% ipython --no-banner

In [1]: import numpy as np

In [2]: np.set_printoptions(precision=3, suppress=True, linewidth=160)

In [3]: E = np.load("mat.npy")

In [4]: E
Out[4]: 
array([[ 0.649, -1.891,  0.592, -0.626, -1.286, -1.249, -0.607,  0.604,  1.892,  0.036, -1.248],
       [ 2.287, -6.916,  2.297, -2.313, -4.631, -4.611, -2.297,  2.34 ,  6.879,  0.012, -4.614],
       [-0.074,  0.234, -0.075,  0.091,  0.147,  0.142,  0.086, -0.065, -0.227,  0.023,  0.165],
       [ 2.034, -6.068,  2.014, -2.024, -4.06 , -4.073, -2.017,  2.033,  6.086,  0.041, -4.053],
       [ 0.006,  0.058, -0.011,  0.044,  0.04 ,  0.041,  0.027, -0.012, -0.014, -0.033,  0.056],
       [ 0.999, -2.925,  0.962, -0.981, -1.982, -1.939, -0.981,  0.996,  2.968,  0.01 , -1.909],
       [-0.541,  1.625, -0.495,  0.562,  1.077,  1.116,  0.548, -0.55 , -1.63 , -0.012,  1.082],
       [-0.322,  1.057, -0.368,  0.355,  0.68 ,  0.69 ,  0.345, -0.329, -1.048, -0.022,  0.675],
       [ 0.449, -1.272,  0.428, -0.405, -0.865, -0.887, -0.409,  0.422,  1.317,  0.012, -0.895],
       [ 1.321, -3.919,  1.293, -1.32 , -2.568, -2.562, -1.306,  1.285,  3.921, -0.047, -2.623],
       [-0.833,  2.443, -0.833,  0.827,  1.626,  1.619,  0.832, -0.831, -2.409,  0.045,  1.657],
       [ 1.98 , -5.97 ,  1.978, -1.962, -3.997, -3.962, -1.995,  1.953,  5.927, -0.006, -3.958],
       [-0.52 ,  1.503, -0.498,  0.5  ,  1.029,  1.023,  0.539, -0.515, -1.517, -0.005,  0.99 ],
       [ 1.263, -3.717,  1.236, -1.21 , -2.474, -2.46 , -1.246,  1.266,  3.701, -0.006, -2.468],
       [-0.783,  2.296, -0.75 ,  0.751,  1.527,  1.518,  0.739, -0.769, -2.303, -0.021,  1.49 ],
       [-0.755,  2.148, -0.698,  0.736,  1.456,  1.461,  0.736, -0.744, -2.192, -0.01 ,  1.456],
       [-1.707,  5.057, -1.734,  1.691,  3.389,  3.351,  1.689, -1.715, -5.108, -0.007,  3.395],
       [-0.884,  2.637, -0.887,  0.89 ,  1.736,  1.73 ,  0.843, -0.89 , -2.603, -0.03 ,  1.735],
       [-1.706,  5.085, -1.701,  1.722,  3.409,  3.413,  1.742, -1.716, -5.105, -0.031,  3.411],
       [-0.609,  1.711, -0.585,  0.6  ,  1.167,  1.133,  0.579, -0.576, -1.725,  0.   ,  1.12 ],
       [-0.784,  2.386, -0.775,  0.816,  1.576,  1.595,  0.81 , -0.758, -2.391,  0.009,  1.597],
       [ 0.03 , -0.032, -0.01 , -0.028, -0.032,  0.018,  0.043,  0.023,  0.011,  0.02 , -0.033],
       [ 0.353, -0.943,  0.281, -0.337, -0.629, -0.606, -0.315,  0.264,  0.983,  0.017, -0.643],
       [ 0.326, -0.879,  0.278, -0.325, -0.571, -0.596, -0.287,  0.326,  0.883, -0.011, -0.592],
       [ 0.703, -2.033,  0.675, -0.662, -1.387, -1.398, -0.7  ,  0.66 ,  2.051,  0.001, -1.333]])

In [5]: np.linalg.norm(E, axis=1).argmax()
Out[5]: np.int64(1)

In [6]: print(round(np.linalg.norm(E, 1), 3), round(np.linalg.norm(E, np.inf), 3))
64.891 39.197

In [7]: th = np.radians(140)

In [8]: R = np.eye(11)

In [9]: R[10, 10] = R[3, 3] = np.cos(th)

In [10]: R[10, 3], R[3, 10] = -np.sin(th), np.sin(th)

In [11]: R
Out[11]: 
array([[ 1.   ,  0.   ,  0.   ,  0.   ,  0.   ,  0.   ,  0.   ,  0.   ,  0.   ,  0.   ,  0.   ],
       [ 0.   ,  1.   ,  0.   ,  0.   ,  0.   ,  0.   ,  0.   ,  0.   ,  0.   ,  0.   ,  0.   ],
       [ 0.   ,  0.   ,  1.   ,  0.   ,  0.   ,  0.   ,  0.   ,  0.   ,  0.   ,  0.   ,  0.   ],
       [ 0.   ,  0.   ,  0.   , -0.766,  0.   ,  0.   ,  0.   ,  0.   ,  0.   ,  0.   ,  0.643],
       [ 0.   ,  0.   ,  0.   ,  0.   ,  1.   ,  0.   ,  0.   ,  0.   ,  0.   ,  0.   ,  0.   ],
       [ 0.   ,  0.   ,  0.   ,  0.   ,  0.   ,  1.   ,  0.   ,  0.   ,  0.   ,  0.   ,  0.   ],
       [ 0.   ,  0.   ,  0.   ,  0.   ,  0.   ,  0.   ,  1.   ,  0.   ,  0.   ,  0.   ,  0.   ],
       [ 0.   ,  0.   ,  0.   ,  0.   ,  0.   ,  0.   ,  0.   ,  1.   ,  0.   ,  0.   ,  0.   ],
       [ 0.   ,  0.   ,  0.   ,  0.   ,  0.   ,  0.   ,  0.   ,  0.   ,  1.   ,  0.   ,  0.   ],
       [ 0.   ,  0.   ,  0.   ,  0.   ,  0.   ,  0.   ,  0.   ,  0.   ,  0.   ,  1.   ,  0.   ],
       [ 0.   ,  0.   ,  0.   , -0.643,  0.   ,  0.   ,  0.   ,  0.   ,  0.   ,  0.   , -0.766]])

In [12]: out = E @ R.T

In [13]: np.linalg.svd(E, compute_uv=False), np.linalg.svd(out, compute_uv=False)
Out[13]: 
(array([31.699,  0.143,  0.13 ,  0.121,  0.114,  0.104,  0.086,  0.083,  0.07 ,  0.048,  0.04 ]),
 array([31.699,  0.143,  0.13 ,  0.121,  0.114,  0.104,  0.086,  0.083,  0.07 ,  0.048,  0.04 ]))

In [14]: print(round(float(np.linalg.det(R)), 3), round(float(np.trace(R)), 3))
1.0 7.468

In [15]: np.abs(out - E).max(axis=0)
Out[15]: array([0.   , 0.   , 0.   , 1.119, 0.   , 0.   , 0.   , 0.   , 0.   , 0.   , 9.635])

In [16]: np.allclose(np.linalg.norm(E, axis=1), np.linalg.norm(out, axis=1))
Out[16]: True
